$ python3 -q
>>> import numpy as np
>>> np.set_printoptions(precision=3, suppress=True, linewidth=120, legacy="1.25")
>>> X = np.array([[0, 0, 1, 1, 1, 0, 1],
...     [0, 0, 0, 0, 0, 1, 1],
...     [1, 0, 0, 0, 0, 1, 1],
...     [1, 0, 0, 0, 1, 0, 0],
...     [1, 0, 0, 1, 0, 0, 0],
...     [0, 1, 1, 0, 0, 0, 0],
...     [1, 1, 1, 0, 0, 0, 0]])
>>> np.unravel_index(np.abs(X).argmax(), X.shape)
(0, 2)
>>> X[7]
Traceback (most recent call last):
  File "<python-input-4>", line 1, in <module>
    X[7]
    ~^^^
IndexError: index 7 is out of bounds for axis 0 with size 7
>>> np.round(np.linalg.svd(X, compute_uv=False), 3) + 0
array([2.776, 2.   , 1.641, 1.589, 1.   , 0.276, 0.   ])
>>> X.sum(axis=1)
array([4, 2, 3, 2, 2, 2, 3])
>>> X.shape
(7, 7)
>>> np.linalg.cond(X) > 100
True
>>> [round(float(x), 3) for x in np.linalg.svd(X, compute_uv=False)[:3]]
[2.776, 2.0, 1.641]
>>> rk = np.linalg.matrix_rank(X)
>>> rk
6
>>> null = np.linalg.svd(X)[2][rk:].T
>>> [int(np.linalg.matrix_rank(X[:, :j + 1])) for j in range(7)]
[1, 2, 3, 4, 5, 6, 6]
>>> null.shape
(7, 1)
>>> np.round(null[:, 0] / null[np.abs(null[:, 0]).round(6).argmax(), 0], 3) + 0
array([ 0.,  1., -1.,  0.,  0., -1.,  1.])
>>> np.round(X @ null, 3) + 0
array([[0.],
       [0.],
       [0.],
       [0.],
       [0.],
       [0.],
       [0.]])
>>> np.allclose(X @ null, 0)
True
>>> F = np.array([[0, -2, 0, 0], [3, -2, 0, 0], [0, 0, 0, -2], [0, 0, 3, -2]])
>>> # 2 groups of indices that never mix
>>> (F - F.T) / 2
array([[ 0. , -2.5,  0. ,  0. ],
       [ 2.5,  0. ,  0. ,  0. ],
       [ 0. ,  0. ,  0. , -2.5],
       [ 0. ,  0. ,  2.5,  0. ]])
>>> F.inv()
Traceback (most recent call last):
  File "<python-input-21>", line 1, in <module>
    F.inv()
    ^^^^^
AttributeError: 'numpy.ndarray' object has no attribute 'inv'
>>> x0 = np.array([2, 2, 2, 3])
>>> target = F @ x0
>>> b, lr = np.zeros(4), 1 / np.linalg.norm(F, 2) ** 2
>>> for i in range(8):
...     b -= lr * F.T @ (F @ b - target)
...     if i % 2 == 0: print(i, round(np.linalg.norm(F @ b - target), 3))
... 
0 5.937
2 4.083
4 2.808
6 1.931
>>> b
array([1.572, 1.535, 1.461, 2.414])
>>> left, s = np.linalg.svd(F)
Traceback (most recent call last):
  File "<python-input-27>", line 1, in <module>
    left, s = np.linalg.svd(F)
    ^^^^^^^
ValueError: too many values to unpack (expected 2)
>>> left, s, Vh = np.linalg.svd(F, full_matrices=False)
>>> s / s[0]
array([1.   , 1.   , 0.413, 0.413])
>>> np.round(left.T @ left, 3) + 0
array([[1., 0., 0., 0.],
       [0., 1., 0., 0.],
       [0., 0., 1., 0.],
       [0., 0., 0., 1.]])
>>> left.shape, s.shape, Vh.shape
((4, 4), (4,), (4, 4))
>>> np.round(Vh @ Vh.T, 3) + 0
array([[1., 0., 0., 0.],
       [0., 1., 0., 0.],
       [0., 0., 1., 0.],
       [0., 0., 0., 1.]])
>>> (s > 1e-8).sum()
4
>>> np.allclose(left * s @ Vh, F)
True
>>> M = np.load("block6.npy")
>>> M
array([[21,  0,  0,  2],
       [12,  0,  0,  2],
       [ 0, 13,  0,  2],
       [ 0,  4,  0,  2],
       [ 0, 19,  0,  2],
       [24,  0,  0,  2],
       [ 3,  0,  0,  2],
       [ 0,  1,  0,  2],
       [15,  0,  0,  2],
       [ 0, 22,  0,  2],
       [15,  0,  0,  2],
       [21,  0,  0,  2],
       [ 9,  0,  0,  2],
       [ 0, 13,  0,  2],
       [ 3,  0,  0,  2],
       [ 0, 22,  0,  2]])
>>> left, s, Vh = np.linalg.svd(M)
>>> s.round(3) + 0
array([46.697, 41.278,  3.808,  0.   ])
>>> B = left[:, :3] @ np.diag(s[:3]) @ Vh[:3]
>>> np.round(np.linalg.norm(M - B, 2), 3), round(s[3], 3)
(0.0, 0.0)
>>> np.linalg.matrix_rank(B)
3
>>> np.linalg.matrix_rank(M, rtol=0.05)
3
>>> np.abs(np.diag(np.linalg.qr(M)[1])) > 1e-9
array([ True,  True, False,  True])
>>> np.round(M @ np.linalg.pinv(M) @ M, 3) + 0
array([[21.,  0.,  0.,  2.],
       [12.,  0.,  0.,  2.],
       [ 0., 13.,  0.,  2.],
       [ 0.,  4.,  0.,  2.],
       [ 0., 19.,  0.,  2.],
       [24.,  0.,  0.,  2.],
       [ 3.,  0.,  0.,  2.],
       [ 0.,  1.,  0.,  2.],
       [15.,  0.,  0.,  2.],
       [ 0., 22.,  0.,  2.],
       [15.,  0.,  0.,  2.],
       [21.,  0.,  0.,  2.],
       [ 9.,  0.,  0.,  2.],
       [ 0., 13.,  0.,  2.],
       [ 3.,  0.,  0.,  2.],
       [ 0., 22.,  0.,  2.]])
>>> round(np.trace(np.linalg.pinv(M) @ M), 3)
3.0
>>> np.linalg.lstsq(M[:-1].T, M[-1])[2]
3
>>> blk = np.stack([M, 2 * M, M[::-1]])
>>> np.linalg.matrix_rank(blk.reshape(3, -1))
2
>>> left, s, Vh = np.linalg.svd(X)
>>> V = Vh[:(s > 1e-8).sum()]
>>> rng = np.random.default_rng(44897)
>>> x0 = X[2] + 3 * X[5] + rng.integers(2) * np.eye(7)[2]
>>> x0
array([1., 3., 3., 0., 0., 1., 1.])
>>> np.allclose(V.T @ V @ x0, x0)
True
>>> np.argsort(-np.linalg.norm(M, axis=0).round(6), kind="stable")[:3]
array([0, 1, 3])
>>> np.linalg.cond(M) > 100
True
>>> [round(float(x), 3) for x in np.linalg.svd(M, compute_uv=False)[:3]]
[46.697, 41.278, 3.808]
>>> round(float(np.linalg.norm(M, 2) / np.linalg.norm(M)), 3)
0.748
>>> E = -3 * np.eye(4) + np.eye(4, k=1)
>>> E
array([[-3.,  1.,  0.,  0.],
       [ 0., -3.,  1.,  0.],
       [ 0.,  0., -3.,  1.],
       [ 0.,  0.,  0., -3.]])
>>> # triangular, det is the product of the diagonal
>>> B = E + rng.integers(-2, 3, (4, 3)) @ rng.integers(-2, 3, (3, 4))
>>> B
array([[-1.,  3., -2.,  2.],
       [-1., -3., -1.,  0.],
       [ 3.,  2., -9.,  5.],
       [-3., -2.,  6., -7.]])
>>> B - E
array([[ 2.,  2., -2.,  2.],
       [-1.,  0., -2.,  0.],
       [ 3.,  2., -6.,  4.],
       [-3., -2.,  6., -4.]])
>>> np.round(np.linalg.svd(B - E, compute_uv=False), 3) + 0
array([12.05,  2.28,  0.77,  0.  ])
